>>> import numpy as np
>>> np.set_printoptions(precision=2, suppress=True, linewidth=120, legacy="1.25")
>>> def tidy(a):
...     return np.round(a, 2) + 0
... 
>>> rng = np.random.default_rng(501)
>>> arr = np.eye(13, dtype=int)[rng.permutation(13)]
>>> print(arr)
[[0 0 0 0 0 0 0 0 0 0 0 0 1]
 [1 0 0 0 0 0 0 0 0 0 0 0 0]
 [0 0 1 0 0 0 0 0 0 0 0 0 0]
 [0 0 0 1 0 0 0 0 0 0 0 0 0]
 [0 0 0 0 0 0 0 0 0 0 0 1 0]
 [0 0 0 0 1 0 0 0 0 0 0 0 0]
 [0 0 0 0 0 1 0 0 0 0 0 0 0]
 [0 0 0 0 0 0 0 0 0 0 1 0 0]
 [0 0 0 0 0 0 1 0 0 0 0 0 0]
 [0 1 0 0 0 0 0 0 0 0 0 0 0]
 [0 0 0 0 0 0 0 1 0 0 0 0 0]
 [0 0 0 0 0 0 0 0 0 1 0 0 0]
 [0 0 0 0 0 0 0 0 1 0 0 0 0]]
>>> print(tidy(np.sort(np.abs(np.linalg.eigvals(arr)))[::-1]))
[1. 1. 1. 1. 1. 1. 1. 1. 1. 1. 1. 1. 1.]
>>> print(arr.sum(axis=1))
[1 1 1 1 1 1 1 1 1 1 1 1 1]
>>> print(arr @ np.ones(13))
[1. 1. 1. 1. 1. 1. 1. 1. 1. 1. 1. 1. 1.]
>>> pr = np.eye(13)[3]
>>> for _ in range(5):
...     pr = pr @ arr
...     print(pr.round(2))
... 
[0. 0. 0. 1. 0. 0. 0. 0. 0. 0. 0. 0. 0.]
[0. 0. 0. 1. 0. 0. 0. 0. 0. 0. 0. 0. 0.]
[0. 0. 0. 1. 0. 0. 0. 0. 0. 0. 0. 0. 0.]
[0. 0. 0. 1. 0. 0. 0. 0. 0. 0. 0. 0. 0.]
[0. 0. 0. 1. 0. 0. 0. 0. 0. 0. 0. 0. 0.]
>>> Q, V = np.linalg.qr(arr[:, :12])[0], np.linalg.qr(arr[:, 12:])[0]
>>> sig = np.linalg.svd(Q.T @ V, compute_uv=False)
>>> print(np.degrees(np.arccos(sig.clip(0, 1))))
[90.]
>>> A2 = np.array([[-2, 3, 0],
...     [-9, -5, 7],
...     [9, 6, 2],
...     [-9, 9, 8],
...     [7, 6, 3],
...     [-1, -1, 8],
...     [-5, 3, 0],
...     [3, -7, 9],
...     [-7, -4, -1],
...     [0, -9, -9],
...     [7, -7, -6],
...     [-3, -7, 2],
...     [1, 6, 2]])
>>> print(arr @ A2)
[[ 1  6  2]
 [-2  3  0]
 [ 9  6  2]
 [-9  9  8]
 [-3 -7  2]
 [ 7  6  3]
 [-1 -1  8]
 [ 7 -7 -6]
 [-5  3  0]
 [-9 -5  7]
 [ 3 -7  9]
 [ 0 -9 -9]
 [-7 -4 -1]]
>>> print(np.linalg.matrix_rank(arr @ A2))
3
>>> print(np.linalg.matrix_rank(np.vstack([arr, A2.T])))
13
>>> vec = np.array([2, 8, 2, 9, 5, 4, 7, 4, 0, 7, 1, 2, 3])
>>> y = arr @ vec
>>> print(y)
[3 2 2 9 2 5 4 1 7 8 4 7 0]
>>> print(tidy(np.linalg.solve(arr.T, arr[11])))
[0. 0. 0. 0. 0. 0. 0. 0. 0. 0. 0. 1. 0.]
>>> print(tidy(np.linalg.solve(arr, y)))
[2. 8. 2. 9. 5. 4. 7. 4. 0. 7. 1. 2. 3.]
>>> print(tidy(np.linalg.solve(arr, y + arr[:, 7])))
[2. 8. 2. 9. 5. 4. 7. 5. 0. 7. 1. 2. 3.]
>>> print(arr.sum(axis=1))
[1 1 1 1 1 1 1 1 1 1 1 1 1]
>>> print(np.count_nonzero(arr))
13
>>> print(np.abs(arr).max())
1
>>> np.zeros(13, 13)
Traceback (most recent call last):
  File "<python-input-27>", line 1, in <module>
    np.zeros(13, 13)
    ~~~~~~~~^^^^^^^^
TypeError: Cannot interpret '13' as a data type
>>> print(arr.shape)
(13, 13)
>>> print(tidy(np.linalg.svd(arr, compute_uv=False)))
[1. 1. 1. 1. 1. 1. 1. 1. 1. 1. 1. 1. 1.]
>>> arr[13]
Traceback (most recent call last):
  File "<python-input-30>", line 1, in <module>
    arr[13]
    ~~~^^^^
IndexError: index 13 is out of bounds for axis 0 with size 13
>>> data = np.loadtxt("block15.csv", delimiter=",")
>>> print(data)
[[-1.   -0.99 -1.   -0.4   0.51  0.93  0.93  0.99 -0.99  1.   -0.83  1.   -0.99  0.93]
 [ 0.85  0.56  0.82  0.6  -0.1   0.15 -0.32 -0.19  0.31 -0.49  0.5  -0.82  0.96 -0.58]
 [ 0.76  0.76  1.   -0.34  0.65  0.64 -0.69 -0.99  0.7  -1.    0.94 -0.99 -0.72 -0.95]
 [-1.   -0.98 -1.    0.38 -0.32  0.6   0.95  1.   -0.99  1.   -0.97  1.    0.05  0.99]
 [ 0.19  0.36  0.68 -0.56  0.04 -0.55 -0.36 -0.79  0.61 -0.82  0.13 -0.66 -0.88 -0.2 ]
 [ 0.73  0.59  0.77 -0.14 -0.19 -0.63 -0.45 -0.68  0.69 -0.72  0.18 -0.82  0.11 -0.31]
 [-0.12 -0.25  1.    0.92  0.97  1.    0.21 -0.65 -0.96 -1.    1.   -0.92  0.97 -1.  ]
 [-1.   -0.97 -1.   -0.91  0.16 -0.17  0.84  0.88 -0.88  0.99 -0.95  1.   -1.    0.97]
 [ 0.98  0.96  0.99 -0.72 -0.49 -0.99 -0.9  -0.99  0.99 -0.99  0.33 -1.   -0.72 -0.63]
 [ 0.13  0.39 -0.8  -0.87 -0.73 -0.99 -0.39 -0.53  0.91  0.46 -0.9   0.1  -0.98  0.86]
 [ 0.87  0.65 -0.31 -0.02 -0.74 -0.97 -0.43  0.    0.84  0.58 -0.69 -0.54  0.74  0.54]
 [-0.99 -1.   -1.    1.    0.84  1.    0.99  1.   -1.    1.    0.49  1.    1.    0.16]
 [-0.57 -0.89 -1.    0.98 -0.44  0.94  0.9   1.   -0.99  1.   -0.75  1.    1.    0.83]
 [-0.41  0.51  0.98 -0.97  0.59 -0.59 -0.66 -1.    0.87 -1.    0.64 -0.95 -1.   -0.66]
 [ 0.9   0.56  0.01  0.7  -0.58 -0.64 -0.24  0.53  0.44  0.67 -0.23 -0.53  0.99  0.06]
 [ 0.45 -0.05 -0.99  0.42 -0.84 -0.95  0.24  0.95  0.24  1.   -0.94  0.87  0.95  0.92]
 [-0.59 -0.18  0.56 -0.52  0.48  0.49 -0.02 -0.66 -0.1  -0.81  0.41 -0.16 -0.95 -0.35]
 [ 1.    0.94  0.86  0.79 -0.83 -0.96 -0.74 -0.18  0.94  0.02 -0.1  -0.98  1.   -0.31]
 [-0.84 -0.15  0.76 -0.93  0.6  -0.03 -0.23 -0.95  0.39 -0.98  0.36 -0.38 -1.   -0.29]
 [-0.96 -0.8  -0.91 -0.6   0.36  0.5   0.56  0.46 -0.72  0.65 -0.45  0.95 -0.98  0.6 ]
 [ 0.42  0.43 -0.98 -0.83 -0.92 -1.   -0.34  0.21  0.94  0.96 -0.98  0.58 -0.9   0.97]
 [ 0.99  0.81 -0.74  0.88 -0.93 -0.98 -0.39  0.89  0.82  0.98 -0.83 -0.52  1.    0.68]
 [ 0.47 -0.47 -0.99  0.96 -0.65  0.42  0.65  1.   -0.85  1.   -0.7   0.95  1.    0.72]
 [ 0.76  0.56  0.35  0.01 -0.44 -0.8  -0.38 -0.31  0.69 -0.12 -0.22 -0.66  0.56  0.06]
 [ 0.46  0.24  0.99  0.72  0.83  0.99 -0.16 -0.74 -0.63 -0.99  0.98 -0.93  0.9  -0.97]
 [ 0.56  0.76  0.56 -0.95 -0.58 -1.   -0.74 -0.97  0.98 -0.89 -0.68 -0.87 -1.    0.51]
 [ 0.99  0.94  0.92 -0.37 -0.75 -0.99 -0.83 -0.92  0.98 -0.85 -0.26 -0.99  0.49 -0.14]
 [ 0.84  0.56 -0.89 -0.04 -0.88 -0.99 -0.31  0.55  0.85  0.94 -0.91  0.08  0.81  0.86]
 [-0.86 -0.58 -0.99 -0.79 -0.56 -0.95  0.35  0.64  0.16  0.96 -0.94  0.96 -0.98  0.95]
 [-0.74 -0.51 -0.94 -0.46 -0.26 -0.6   0.34  0.58 -0.19  0.87 -0.75  0.88 -0.85  0.78]
 [ 0.8   0.85  0.78 -0.93 -0.62 -1.   -0.8  -0.98  0.99 -0.93 -0.59 -0.95 -0.99  0.35]
 [ 0.31  0.2  -0.38 -0.12 -0.38 -0.73 -0.12  0.08  0.41  0.41 -0.45  0.    0.08  0.38]
 [ 0.91  0.94  0.27 -0.99 -0.92 -1.   -0.91 -0.99  1.   -0.85 -0.96 -0.96 -1.    0.89]
 [-1.   -0.94 -1.   -0.94  0.24 -0.35  0.73  0.58 -0.73  0.93 -0.91  1.   -1.    0.95]
 [-0.6  -0.75 -0.99  0.81 -0.29  0.66  0.72  0.99 -0.9   1.   -0.66  0.98  0.98  0.74]
 [ 0.92  0.85  0.04 -0.68 -0.84 -1.   -0.71 -0.74  0.98 -0.05 -0.82 -0.85 -0.49  0.66]
 [-0.99 -0.81 -1.   -0.99 -0.61 -1.    0.44  0.27  0.47  0.97 -0.99  0.99 -1.    0.99]
 [ 0.56  0.49 -1.   -0.86 -0.97 -1.   -0.35  0.52  0.97  0.99 -1.    0.77 -0.87  0.99]
 [-0.77 -0.22  0.85 -0.74  0.7   0.71 -0.09 -0.89 -0.09 -0.97  0.66 -0.41 -0.99 -0.59]
 [ 0.93  0.88  1.   -0.13  0.55  0.45 -0.79 -0.99  0.83 -1.    0.96 -1.   -0.1  -0.97]
 [-0.44 -0.39 -0.85  0.09 -0.2  -0.13  0.32  0.69 -0.36  0.85 -0.52  0.77  0.16  0.55]
 [ 0.41  0.03 -0.98  0.17 -0.82 -0.96  0.13  0.88  0.41  0.99 -0.93  0.8   0.83  0.91]
 [ 0.83 -0.31  0.07  1.    0.25  1.    0.63  0.99 -0.98  0.96  0.85  0.36  1.   -0.81]
 [ 0.21  0.54 -0.34 -0.93 -0.64 -1.   -0.55 -0.86  0.95 -0.39 -0.83 -0.44 -1.    0.75]
 [-0.93 -0.81 -0.99 -0.31 -0.17 -0.14  0.65  0.9  -0.72  0.98 -0.83  0.98 -0.82  0.88]
 [ 0.17  0.45  0.64 -0.78 -0.1  -0.85 -0.47 -0.88  0.8  -0.86 -0.13 -0.71 -0.97  0.02]
 [ 0.98  0.74  0.88  0.95 -0.35  0.45 -0.35  0.49  0.18  0.06  0.65 -0.92  1.   -0.74]]
>>> cov = np.cov(data, rowvar=False)
>>> print(tidy(np.polyfit(data[:, 10], data[:, 0], 1)))
[0.2  0.18]
>>> print(np.argsort(-data.std(axis=0).round(6), kind="stable"))
[12  9  2 11  7  0  5  8  3 13 10  1  6  4]
>>> print(tidy(data.std(axis=0)))
[0.75 0.66 0.83 0.7  0.57 0.75 0.58 0.78 0.74 0.84 0.67 0.81 0.86 0.68]
>>> print(cov.shape)
(14, 14)
>>> print(tidy(np.corrcoef(data[:, 10], data[:, 0])[0, 1]))
0.18
